$ python3 -q
>>> import numpy as np
>>> import numpy.linalg as la
>>> np.set_printoptions(precision=2, suppress=True, linewidth=200)
>>> def rnd(a):
...     return np.round(a, 2) + 0
... 
>>> A = np.load("dump.npy")
>>> print(rnd(A))
[[-0.66  1.66  1.34  1.97 -0.36]
 [-2.08 -1.78  0.38 -0.84 -0.8 ]
 [ 0.47  2.11  0.85  1.9   0.1 ]
 [-2.01  0.4   1.53  1.31 -0.87]
 [-2.34 -0.29  1.37  0.77 -0.98]
 [ 0.48 -1.76 -1.28 -1.98  0.29]
 [ 0.64  2.14  0.75  1.85  0.17]
 [ 2.02  1.84 -0.31  0.92  0.77]
 [-2.43 -0.72  1.19  0.38 -1.  ]
 [ 2.25  0.06 -1.44 -0.97  0.96]
 [ 0.97 -1.46 -1.43 -1.9   0.48]
 [-2.33 -1.43  0.74 -0.37 -0.93]
 [-2.41 -1.14  0.95 -0.05 -0.98]
 [-2.12  0.21  1.5   1.18 -0.91]
 [ 2.41  0.6  -1.25 -0.5   1.  ]
 [-1.94 -1.9   0.24 -1.01 -0.74]
 [-2.15 -1.71  0.48 -0.73 -0.84]
 [-1.63  0.88  1.55  1.62 -0.74]
 [-2.25 -1.58  0.61 -0.56 -0.89]
 [-2.    0.41  1.53  1.32 -0.87]
 [ 2.44  0.9  -1.1  -0.2   1.  ]
 [ 0.66 -1.67 -1.34 -1.97  0.36]
 [-1.7  -2.03  0.   -1.26 -0.63]
 [ 2.43  0.71 -1.2  -0.39  1.  ]]
>>> r = la.matrix_rank(A)
>>> print(r)
2
>>> null = la.svd(A)[2][r:].T
>>> print(rnd(null @ null.T))
[[ 0.34 -0.24  0.3   0.06 -0.27]
 [-0.24  0.48 -0.13 -0.41 -0.08]
 [ 0.3  -0.13  0.73 -0.27  0.13]
 [ 0.06 -0.41 -0.27  0.56  0.05]
 [-0.27 -0.08  0.13  0.05  0.89]]
>>> G = np.cov(A, rowvar=False)
>>> print(rnd(A.std(axis=0)))
[1.83 1.37 1.09 1.24 0.75]
>>> print(rnd(np.corrcoef(A[:, 3], A[:, 4])[0, 1]))
-0.25
>>> print(np.argwhere(np.triu(np.abs(np.corrcoef(A.T)) > 0.8, 1)))
[[0 4]
 [1 3]
 [2 4]]
>>> print(rnd(la.eigvalsh(G)[::-1]))
[5.32 3.58 0.   0.   0.  ]
>>> print(rnd(G))
[[ 3.51  1.18 -1.65 -0.41  1.44]
 [ 1.18  1.96  0.3   1.42  0.41]
 [-1.65  0.3   1.24  1.05 -0.71]
 [-0.41  1.42  1.05  1.61 -0.24]
 [ 1.44  0.41 -0.71 -0.24  0.59]]
>>> print(G.shape)
(5, 5)
>>> print(rnd(np.polyfit(A[:, 3], A[:, 4], 1)))
[-0.15 -0.22]
>>> vals, V = la.eigh(G)
>>> print(rnd(V.T @ G @ V))
[[0.   0.   0.   0.   0.  ]
 [0.   0.   0.   0.   0.  ]
 [0.   0.   0.   0.   0.  ]
 [0.   0.   0.   3.58 0.  ]
 [0.   0.   0.   0.   5.32]]
>>> print(rnd(la.eigvalsh(G + -1 * np.eye(5))))
[-1.   -1.   -1.    2.58  4.32]
>>> print(rnd(vals))
[0.   0.   0.   3.58 5.32]
>>> print(rnd(np.abs(V[:, -1])))
[0.81 0.23 0.4  0.14 0.33]
>>> print(rnd(V.T @ V))
[[1. 0. 0. 0. 0.]
 [0. 1. 0. 0. 0.]
 [0. 0. 1. 0. 0.]
 [0. 0. 0. 1. 0.]
 [0. 0. 0. 0. 1.]]
>>> Xs = A - A.mean(axis=0)
>>> Uu, sv, VT = la.svd(Xs, full_matrices=False)
>>> print(rnd(Xs.mean(axis=0)))
[0. 0. 0. 0. 0.]
>>> print(np.abs(VT[0]).argmax())
0
>>> print(np.abs(Uu[:, 0]).argmax())
23
>>> print(rnd(sv ** 2 / (sv ** 2).sum()))
[0.6 0.4 0.  0.  0. ]
>>> print(la.cond(A) > 100)
True
>>> print(np.argsort(-la.norm(A, axis=0).round(6), kind="stable")[:3])
[0 1 3]
>>> print(rnd(la.norm(A, 2) / la.norm(A)))
0.79
>>> data = np.loadtxt("out15.csv", delimiter=",")
>>> print(data)
[[-0.4  -0.6   1.2  -1.  ]
 [-0.54 -0.21 -1.76 -0.75]
 [ 0.1  -0.6  -0.6   0.3 ]
 [-0.4  -0.5   0.6   0.9 ]
 [-0.5  -0.3  -1.9  -0.7 ]]
>>> out = np.c_[data[:, :2] @ np.array([[-7, 3], [-4, -2]]), np.array([2, 5, 4, 3, 2])]
>>> print(rnd(out))
[[ 5.2   0.    2.  ]
 [ 4.62 -1.2   5.  ]
 [ 1.7   1.5   4.  ]
 [ 4.8  -0.2   3.  ]
 [ 4.7  -0.9   2.  ]]
>>> print(la.matrix_rank(np.c_[data, out]))
5
>>> print(rnd(la.norm(out - data @ la.lstsq(data, out)[0], axis=0)))
[0.   0.   2.54]
>>> P = data @ la.solve(data.T @ data, data.T)
>>> print(np.allclose(P @ P, P))
True
>>> print(np.trace(P))
4.0
>>> print(rnd((np.eye(5) - P) @ data))
[[0. 0. 0. 0.]
 [0. 0. 0. 0.]
 [0. 0. 0. 0.]
 [0. 0. 0. 0.]
 [0. 0. 0. 0.]]
>>> print(rnd(P))
[[ 1.    0.01  0.    0.   -0.01]
 [ 0.01  0.51 -0.09  0.01  0.49]
 [ 0.   -0.09  0.98  0.    0.09]
 [ 0.    0.01  0.    1.   -0.01]
 [-0.01  0.49  0.09 -0.01  0.51]]
>>> W0 = np.load("data.npy")
>>> print(W0)
[[29.91  8.71 11.66 28.76  9.54  8.18]
 [29.33 10.22  8.35 29.83  9.07  9.6 ]
 [31.24  9.46 10.8  31.36  8.51  8.87]
 [29.34 10.53 11.7  31.13  9.83 11.62]
 [30.34 11.27  9.85 29.76  9.9   8.77]
 [30.62 11.27 10.39 29.96  8.29  9.88]
 [29.77 10.62 11.78 30.79 10.19  8.19]
 [28.95  8.84 10.   28.67 10.2   9.81]
 [30.35  9.11 10.18 29.77 10.37 10.05]
 [29.94  9.71  9.88 30.53  8.49 10.19]
 [31.29 11.21 10.34 29.16  9.18  8.93]
 [31.   10.32  8.58 30.84  8.75 11.31]
 [29.91 10.38  8.11 30.68 10.6  10.2 ]
 [29.15 11.27 10.06 30.91  9.88  9.42]
 [29.53 10.72 11.42 29.35  9.79  8.56]
 [30.14 10.37 11.52 30.37 10.31  9.43]
 [28.66 10.02 10.05 29.58 11.99  9.04]
 [29.76 10.89  9.79 29.98 11.59  8.63]
 [30.09 11.26 10.6  31.47 10.87 10.64]
 [31.44 12.09 10.2  28.88 10.49 11.23]
 [31.88 10.78  9.49 29.5  10.15  9.79]
 [30.91 10.27  9.77 29.77 11.11  8.05]
 [29.78 10.52 10.63 30.27 12.13  8.87]
 [30.51 11.18 10.03 30.22 10.43 10.01]]
>>> P = W0 @ la.solve(W0.T @ W0, W0.T)
>>> print(rnd(la.eigvalsh(P)))
[0. 0. 0. 0. 0. 0. 0. 0. 0. 0. 0. 0. 0. 0. 0. 0. 0. 0. 1. 1. 1. 1. 1. 1.]
>>> print(rnd(np.trace(P)))
6.0
>>> print(np.allclose(P @ P, P))
True
